$ python3 -q
>>> import numpy as np
>>> from numpy import linalg as LA
>>> np.set_printoptions(precision=1, suppress=True, linewidth=140, legacy="1.25")
>>> M = np.load("mat.npy")
>>> M
array([[-0.4, -0.1,  0. ],
       [ 1.1, -1. ,  0.7],
       [ 0.4,  0.7, -1.1],
       [-1.3,  2.4, -2. ],
       [ 0.2, -0.9,  0.5],
       [ 1.3, -0.8,  0.7],
       [ 0.9,  1.8, -1.5],
       [-1.6, -1. ,  0.9],
       [-3.2,  0.6, -0.6],
       [ 0. , -0.1, -0.3]])
>>> D = LA.norm(M[:, None] - M[None], axis=-1)
>>> LA.norm(M - M.mean(axis=0), axis=1)
array([0.4, 2. , 1.2, 3. , 1.4, 2.1, 2.4, 2.1, 3. , 0.4])
>>> D[5].round(6).argsort(kind="stable")[:4]
array([5, 1, 4, 9])
>>> (D + 1e9 * np.eye(10)).round(6).argmin(axis=1)
array([9, 5, 9, 6, 1, 1, 2, 0, 7, 0])
>>> np.unravel_index(D.round(6).argmax(), D.shape)
(1, 3)
>>> LA.matrix_rank(D ** 2)
5
>>> A2 = M / np.sqrt((M ** 2).mean(axis=1, keepdims=True))
>>> A2[7]
array([-1.3, -0.8,  0.7])
>>> LA.norm(A2, axis=1)
array([1.7, 1.7, 1.7, 1.7, 1.7, 1.7, 1.7, 1.7, 1.7, 1.7])
>>> LA.matrix_rank(M - M.mean(axis=1, keepdims=True))
2
>>> LA.matrix_rank(A2) == LA.matrix_rank(M)
True
>>> A2 = np.array([[2, 1], [1, -2], [0, -3]])
>>> np.vstack([M, A2.T]).shape
(12, 3)
>>> np.einsum("ik,kj->ji", M, A2)
array([[-0.9,  1.2,  1.5, -0.2, -0.5,  1.8,  3.6, -4.2, -5.8, -0.1],
       [-0.2,  1. ,  2.3, -0.1,  0.5,  0.8,  1.8, -2.3, -2.6,  1.1]])
>>> M @ A2
array([[-0.9, -0.2],
       [ 1.2,  1. ],
       [ 1.5,  2.3],
       [-0.2, -0.1],
       [-0.5,  0.5],
       [ 1.8,  0.8],
       [ 3.6,  1.8],
       [-4.2, -2.3],
       [-5.8, -2.6],
       [-0.1,  1.1]])
>>> np.einsum("ij,ij->i", M, M)
array([ 0.2,  2.7,  1.9, 11.4,  1.1,  2.8,  6.3,  4.4, 11. ,  0.1])
>>> np.einsum("ik,kj->ij", M, A2)
array([[-0.9, -0.2],
       [ 1.2,  1. ],
       [ 1.5,  2.3],
       [-0.2, -0.1],
       [-0.5,  0.5],
       [ 1.8,  0.8],
       [ 3.6,  1.8],
       [-4.2, -2.3],
       [-5.8, -2.6],
       [-0.1,  1.1]])
>>> A2 = np.c_[M[:, :1] @ np.array([[0]]), np.array([1, 2, 3, 0, 3, 2, 0, 1, 3, 3])]
>>> A2
array([[0., 1.],
       [0., 2.],
       [0., 3.],
       [0., 0.],
       [0., 3.],
       [0., 2.],
       [0., 0.],
       [0., 1.],
       [0., 3.],
       [0., 3.]])
>>> LA.matrix_rank(np.c_[M, A2])
4
>>> A2[:, 1] @ A2[:, 0]
0.0
>>> A2.T @ A2
array([[ 0.,  0.],
       [ 0., 46.]])
>>> LA.svd(A2, compute_uv=False)
array([6.8, 0. ])
>>> E = np.array([[7, -6, 5, -3], [-3, 0, 3, 8], [4, 2, -7, 3]])
>>> E[-1] = E[0] + 2 * E[1]
>>> E
array([[ 7, -6,  5, -3],
       [-3,  0,  3,  8],
       [ 1, -6, 11, 13]])
>>> U, sig, vt = LA.svd(E)
>>> evecs = vt[:(sig > 1e-8).sum()]
>>> rng = np.random.default_rng(55)
>>> x = E[0] + 2 * E[1] + rng.integers(2) * np.eye(4)[0]
>>> x
array([ 2., -6., 11., 13.])
>>> LA.matrix_rank(np.vstack([E, x]))
3
>>> np.round(evecs.T @ evecs, 1) + 0
array([[ 0.4, -0.3,  0.2, -0.3],
       [-0.3,  0.3, -0.3,  0. ],
       [ 0.2, -0.3,  0.5,  0.3],
       [-0.3,  0. ,  0.3,  0.8]])
>>> np.allclose(evecs.T @ evecs @ x, x)
False
>>> round(LA.norm(x - evecs.T @ evecs @ x), 1)
0.8
>>> x = np.array([-5, -5, -3, 0])
>>> E @ np.ones(4)
array([ 3.,  8., 19.])
>>> E @ (2 * x)
array([-40,  12, -16])
>>> LA.norm(E @ x) <= LA.norm(E, 2) * LA.norm(x) + 1e-9
True
>>> np.sign((E @ x).round(6))
array([-1,  1, -1])
>>> r0 = np.array([2, 0, 0])
>>> r1 = np.array([2, 1, -1])
>>> J = np.outer(r0, r1)
>>> J
array([[ 4,  2, -2],
       [ 0,  0,  0],
       [ 0,  0,  0]])
>>> lab = rng.permutation(3)
>>> lab
array([2, 0, 1])
>>> A2 = J[lab][:, lab]
>>> A2
array([[ 0,  0,  0],
       [-2,  4,  2],
       [ 0,  0,  0]])
>>> np.sort(np.abs(LA.eigvals(A2)))
array([0., 0., 4.])
>>> rank = LA.matrix_rank(J)
>>> rank
1
>>> ns = LA.svd(J)[2][rank:].T
>>> LA.matrix_rank(J.T @ J), LA.matrix_rank(J @ J.T)
(1, 1)
>>> [int(LA.matrix_rank(np.delete(J, i, axis=0))) for i in range(3)]
[0, 1, 1]
>>> def softmax(z):
...     e = np.exp(z - z.max(axis=-1, keepdims=True))
...     return e / e.sum(axis=-1, keepdims=True)
... 
>>> np.round(softmax(10 * J[0]), 1) + 0
array([1., 0., 0.])
>>> np.round(softmax(J[0] + 5), 1) + 0
array([0.9, 0.1, 0. ])
>>> np.round(softmax(J[0]), 1) + 0
array([0.9, 0.1, 0. ])
>>> S = J @ J.T / np.sqrt(3)
>>> softmax(S + np.triu(np.full(S.shape, -np.inf), 1))
array([[1. , 0. , 0. ],
       [0.5, 0.5, 0. ],
       [0.3, 0.3, 0.3]])
>>> softmax(S)[0] @ J
array([ 4.,  2., -2.])
>>> softmax(S).round(6).argmax(axis=1)
array([0, 0, 0])
>>> U, sig, vt = LA.svd(J)
>>> evecs = vt[:(sig > 1e-8).sum()]
>>> x = J[0] + -2 * J[2] + rng.integers(2) * np.eye(3)[0]
>>> x
array([ 5.,  2., -2.])
>>> np.diag(evecs.T @ evecs)
array([0.7, 0.2, 0.2])
>>> np.allclose(evecs.T @ evecs @ x, x)
False
>>> m1 = np.loadtxt("m.csv", delimiter=",")
>>> m1
array([[ 3.,  2.,  0.,  0.],
       [ 1., -2.,  0.,  0.],
       [ 0.,  0., -1., -1.],
       [ 0.,  0.,  1.,  3.]])
>>> # splits into 2 blocks
>>> r0 = np.array([2, 3])
>>> np.polyval(r0, m1[3])
array([3., 3., 5., 9.])
>>> np.cross(m1[3, :3], m1[1, :3])
array([ 2.,  1., -0.])
>>> np.correlate(m1[3], m1[1], "full")
array([ 0.,  0.,  0.,  0., -2., -5.,  3.])
>>> data = np.load("w.npy")
>>> data
array([[3., 1., 1.],
       [1., 3., 1.],
       [1., 1., 3.]])
>>> np.allclose(data, data.T)
True
>>> data @ data
array([[11.,  7.,  7.],
       [ 7., 11.,  7.],
       [ 7.,  7., 11.]])
>>> round(np.abs(LA.eigvals(data)).max(), 1)
5.0
>>> w, evecs = LA.eig(data)
>>> np.round(np.prod(w), 1)
20.0
>>> w
array([2., 5., 2.])
>>> np.sort(LA.eigvals(LA.inv(data)))
array([0.2, 0.5, 0.5])
>>> w, evecs = LA.eigh(data)
>>> np.abs(evecs[:, -1]).round(6).argmax()
0
>>> np.round(evecs.T @ data @ evecs, 1) + 0
array([[2., 0., 0.],
       [0., 2., 0.],
       [0., 0., 5.]])
>>> LA.eigvalsh(data + 5 * np.eye(3))
array([ 7.,  7., 10.])
>>> np.round(evecs.T @ evecs, 1) + 0
array([[1., 0., 0.],
       [0., 1., 0.],
       [0., 0., 1.]])
>>> np.unique(w.round(6) + 0, return_counts=True)[1]
array([2, 1])
>>> w
array([2., 2., 5.])
>>> LA.svd(data, compute_uv=False)
array([5., 2., 2.])
>>> w, evecs = LA.eigh(data)
>>> x = np.array([0, 3, 2])
>>> evecs * np.sqrt(w) @ evecs.T
array([[1.7, 0.3, 0.3],
       [0.3, 1.7, 0.3],
       [0.3, 0.3, 1.7]])
>>> x @ data @ x
51.0
>>> np.round(x @ data @ x / (x @ x), 1), round(float(w[0]), 1), round(float(w[-1]), 1)
(3.9, 2.0, 5.0)
>>> (np.sign(evecs[:, -1].round(6)) == np.sign(evecs[0, -1].round(6))).astype(int)
array([1, 1, 1])
>>> G = data.T @ data
>>> LA.eigvalsh(G)[::-1]
array([25.,  4.,  4.])
>>> np.trace(G), (data ** 2).sum()
(33.0, 33.0)
>>> G
array([[11.,  7.,  7.],
       [ 7., 11.,  7.],
       [ 7.,  7., 11.]])
